$ python -q
>>> import numpy as np
>>> import numpy.linalg as la
>>> np.set_printoptions(suppress=True, linewidth=200)
>>> def rnd(a):
...     return np.round(a, 1) + 0
... 
>>> data = np.loadtxt("layer17.csv", delimiter=",")
>>> data
array([[ 0.1, -0.1, -0.1,  0. , -0.2,  0. , -0.1,  0. ],
       [-0.4,  0. , -1.6,  3.9, -0.3, -2.2, -2.3, -0.4],
       [ 0.2,  0. ,  0. ,  0.1,  0. , -0.2, -0.1,  0.1],
       [ 0.4,  0.9, -3. ,  2.3, -1.5, -3.8, -3.8, -1.4],
       [ 0.1,  0. , -0.1, -0.1,  0. ,  0.3,  0. , -0.2],
       [-1.7, -0.6, -1.5,  6.3, -0.1, -2.8, -2.6, -0.1],
       [-1.6, -0.6, -1.6,  6.4, -0.1, -2.7, -2.7,  0.1],
       [-1.7, -1. , -0.1,  5.3,  0.5, -0.9, -0.9,  0.6],
       [ 0.1,  0.7, -1.5,  1.2, -0.9, -1.8, -2. , -0.7],
       [-0.1, -0.1,  0. ,  0.1,  0. , -0.1,  0.1,  0. ],
       [ 0.3,  1.1, -2.9,  2.2, -1.4, -3.7, -3.8, -1.5],
       [-0.8, -0.1, -1.5,  3.8, -0.4, -2.3, -2.5, -0.4],
       [-1.6, -0.5, -1.6,  6.5, -0.3, -2.9, -2.8, -0.1],
       [-0.5,  0.4, -2.8,  5. , -1.3, -4.4, -4.2, -1. ],
       [-0.6, -0.1, -1.5,  3.8, -0.4, -2.4, -2.3, -0.4],
       [-0.5,  0.6, -2.9,  4.9, -1.3, -4.3, -4.3, -1.1],
       [-1.5, -0.1, -3. ,  7.5, -0.7, -4.6, -4.6, -0.8],
       [ 0.3,  0.5, -1.4,  1.2, -0.7, -1.9, -1.8, -0.6],
       [-1.7, -1.2, -0.2,  5.4,  0.5, -0.8, -0.8,  0.8],
       [ 0.4,  1. , -2.7,  2. , -1.3, -3.9, -3.7, -1.5],
       [ 0.2,  0.6, -1.5,  1. , -0.8, -1.8, -2. , -0.7],
       [-1.4, -0.3, -3. ,  7.7, -1. , -4.5, -4.7, -0.9],
       [-0.8, -0.1, -1.4,  3.8, -0.3, -2.4, -2.1, -0.4],
       [-0.7, -0.1, -1.5,  3.7, -0.4, -2.3, -2.2, -0.3],
       [-1.8, -0.9, -1.5,  6.5, -0.3, -2.8, -2.7,  0. ],
       [-1.4, -0.1, -3. ,  7.6, -0.7, -4.4, -4.5, -0.7],
       [-0.5,  0.4, -3.1,  4.8, -1. , -4.3, -4.4, -1.1],
       [-1. , -0.6, -0.1,  2.7,  0.2, -0.3, -0.3,  0.2],
       [ 0.5,  1.2, -2.6,  2.3, -1.4, -3.7, -3.9, -1.6],
       [ 0.2,  0.6, -1.4,  1.1, -0.8, -2.1, -2. , -0.7],
       [-1.6, -0.6, -1.7,  6.4,  0.1, -2.9, -2.7,  0.1],
       [ 0.4,  1.1, -2.7,  2.2, -1.4, -3.9, -4. , -1.4],
       [-0.8, -0.1, -1.4,  3.7, -0.4, -2.3, -2.2, -0.4],
       [-0.8,  0. , -1.5,  3.8, -0.6, -2.5, -2.2, -0.2],
       [-0.5,  0.6, -2.8,  4.6, -1. , -4.4, -4.3, -1. ],
       [-0.1,  0. , -0.1,  0. ,  0.1,  0. ,  0. , -0.1],
       [-1.6, -1.2, -0.1,  5.1,  0.6, -0.7, -0.8,  0.7],
       [ 0.2,  1. , -2.8,  2.2, -1.4, -4.1, -3.9, -1.4],
       [-0.7, -0.4, -1.6,  3.8, -0.5, -2.3, -2.2, -0.4],
       [-0.9, -0.4, -0.1,  2.7,  0.4, -0.4, -0.6,  0.1],
       [ 0.2,  1. , -2.9,  2.2, -1.5, -3.9, -3.6, -1.4],
       [-0.7, -0.2, -1.5,  3.6, -0.5, -2.3, -2.2, -0.2],
       [ 0.2,  0.5, -1.3,  1. , -0.6, -1.9, -1.9, -0.6]])
>>> left, sig, vt = la.svd(data)
>>> rnd(sig)
array([39. , 13.1,  0.9,  0.8,  0.7,  0.6,  0.5,  0.5])
>>> np.argmax(sig[:-1] / (sig[1:] + 1e-6)) + 1
np.int64(2)
>>> Y = left[:, :2] @ np.diag(sig[:2]) @ vt[:2]
>>> rnd(la.norm(data - Y) / la.norm(data))
np.float64(0.0)
>>> rnd(la.norm(data - Y, 2)), rnd(sig[2])
(np.float64(0.9), np.float64(0.9))
>>> la.matrix_rank(data, rtol=0.05)
np.int64(2)
>>> rnd(np.abs(data - Y).max())
np.float64(0.3)
>>> la.matrix_rank(Y)
np.int64(2)
